$ python3 -q
>>> import numpy as np
>>> np.set_printoptions(suppress=True, linewidth=160)
>>> rnd = lambda a: np.round(a, 3) + 0
>>> mat = np.load("dump.npy")
>>> mat
array([[-1.76 , -1.002,  0.279, -1.99 , -2.838,  2.265,  0.864,  2.223,  0.636, -2.095],
       [-2.069, -0.75 , -0.151, -2.814, -2.315,  3.384,  0.903,  1.423,  0.798, -2.168],
       [-0.604, -0.833,  0.706, -0.875, -1.097,  1.492,  0.9  ,  0.773,  0.108, -1.008],
       [-1.759, -0.736, -0.283, -2.475, -2.571,  2.65 ,  0.956,  1.98 ,  0.79 , -1.135],
       [-0.866, -0.177, -0.513, -1.208, -1.354,  1.504,  0.447,  0.36 ,  0.463, -0.643],
       [ 2.109,  0.979, -0.233,  3.317,  3.191, -3.511, -0.489, -2.323, -1.253,  2.1  ],
       [ 1.828,  0.708,  0.224,  2.181,  2.423, -2.338, -1.347, -1.151, -1.08 ,  1.154],
       [-0.768, -0.517, -0.109, -1.683, -1.695,  1.591,  0.85 ,  1.398, -0.146, -0.884],
       [-1.205, -1.094,  0.437, -2.788, -2.604,  2.697,  1.028,  1.652,  0.642, -1.642],
       [-0.983, -0.826,  0.274, -1.897, -2.263,  1.49 ,  0.964,  0.834,  0.581, -1.091],
       [ 0.997,  0.332, -0.34 ,  1.201,  1.47 , -0.925, -0.475, -0.696, -0.338,  1.143],
       [-2.137, -0.486, -0.282, -2.811, -3.033,  3.322,  1.114,  2.016,  0.819, -2.156],
       [-0.578, -0.2  , -0.193, -0.588, -0.641,  1.707,  0.276,  0.659,  0.522, -0.31 ],
       [ 2.975,  0.897,  0.814,  3.848,  3.975, -3.284, -1.349, -2.431, -1.49 ,  2.935],
       [-3.139, -1.878, -0.303, -4.426, -4.936,  4.936,  1.538,  2.535,  1.755, -3.305],
       [ 1.026,  0.559, -0.469,  1.773,  1.669, -1.022, -0.474, -0.803, -0.757,  1.168],
       [-0.873, -0.696,  0.242, -0.573, -0.663,  0.601,  0.636,  0.675, -0.042, -0.569],
       [ 2.653,  1.086,  0.111,  3.017,  3.141, -3.037, -1.069, -2.322, -1.151,  1.74 ],
       [-1.011, -1.102,  0.342, -1.611, -1.058,  1.045,  1.053,  0.109,  0.146, -0.727],
       [-2.011, -0.272, -0.051, -2.427, -2.437,  2.506,  0.575,  1.711,  0.523, -2.007],
       [-0.353,  0.028,  0.146, -0.132, -0.281, -0.099,  0.136, -0.15 ,  0.498, -0.241],
       [ 2.442,  1.061,  0.039,  3.557,  3.391, -3.524, -0.786, -2.29 , -1.409,  1.795],
       [-1.674, -1.286,  0.001, -2.179, -2.919,  2.224,  0.742,  1.842,  1.08 , -1.669],
       [ 2.073,  1.175,  0.231,  3.807,  3.657, -3.235, -1.28 , -2.417, -1.111,  2.588],
       [-0.873, -0.537,  0.193, -1.578, -2.213,  1.274,  0.295,  2.07 ,  0.466, -1.269],
       [-1.569, -0.673, -0.263, -2.332, -2.719,  1.936,  0.452,  1.767,  0.567, -1.461],
       [ 1.445,  0.822, -0.001,  3.076,  2.764, -2.172, -0.637, -1.487, -1.057,  2.079],
       [ 1.442,  0.386,  0.139,  3.154,  2.789, -2.881, -0.688, -1.834, -0.946,  1.789],
       [-2.206, -1.345,  0.263, -2.966, -3.188,  2.85 ,  1.05 ,  2.034,  0.857, -1.461],
       [-0.76 , -0.651, -0.01 , -1.063, -1.675,  1.709,  0.201,  0.683,  0.421, -0.64 ],
       [ 0.541,  0.283,  0.054,  1.033,  1.142, -1.042, -0.142, -1.424, -0.763,  1.296],
       [ 1.528,  1.199, -0.46 ,  1.832,  1.866, -2.241, -0.985, -1.117, -0.61 ,  1.389],
       [ 0.402, -0.06 , -0.48 , -0.329, -0.31 ,  0.151, -0.174,  0.315, -0.069,  0.298],
       [ 1.993,  0.931,  0.101,  2.6  ,  2.766, -3.014, -1.495, -2.049, -1.303,  2.013],
       [-1.381, -0.542,  0.158, -2.185, -2.273,  2.826,  0.477,  1.832,  1.195, -2.322],
       [-0.665, -0.1  , -0.306, -0.317, -0.556,  0.026, -0.022, -0.258,  0.015, -0.057],
       [-2.282, -1.835,  0.577, -3.421, -3.306,  3.708,  0.921,  1.736,  1.44 , -2.188],
       [-2.997, -1.235, -0.024, -4.232, -4.178,  5.007,  1.296,  3.155,  1.666, -2.866],
       [ 0.669, -0.443, -0.021,  0.091,  0.032, -0.475, -0.515,  0.187,  0.414, -0.004],
       [ 1.046,  0.899, -0.276,  1.637,  1.185, -0.946, -0.255, -0.914, -0.825,  0.716]])
>>> Uu, sig, vt = np.linalg.svd(mat)
>>> np.argmax(sig[:-1] / (sig[1:] + 1e-6)) + 1
np.int64(1)
>>> rnd(sig)
array([33.462,  2.714,  2.487,  2.189,  1.924,  1.866,  1.651,  1.348,  1.188,  0.969])
>>> A2 = Uu[:, :1] @ np.diag(sig[:1]) @ vt[:1]
>>> rnd(np.linalg.norm(mat - A2, 2)), rnd(sig[1])
(np.float64(2.714), np.float64(2.714))
>>> np.linalg.matrix_rank(mat, rtol=0.05)
np.int64(6)
>>> print(rnd(np.linalg.norm(mat - A2) / np.linalg.norm(mat)))
0.168
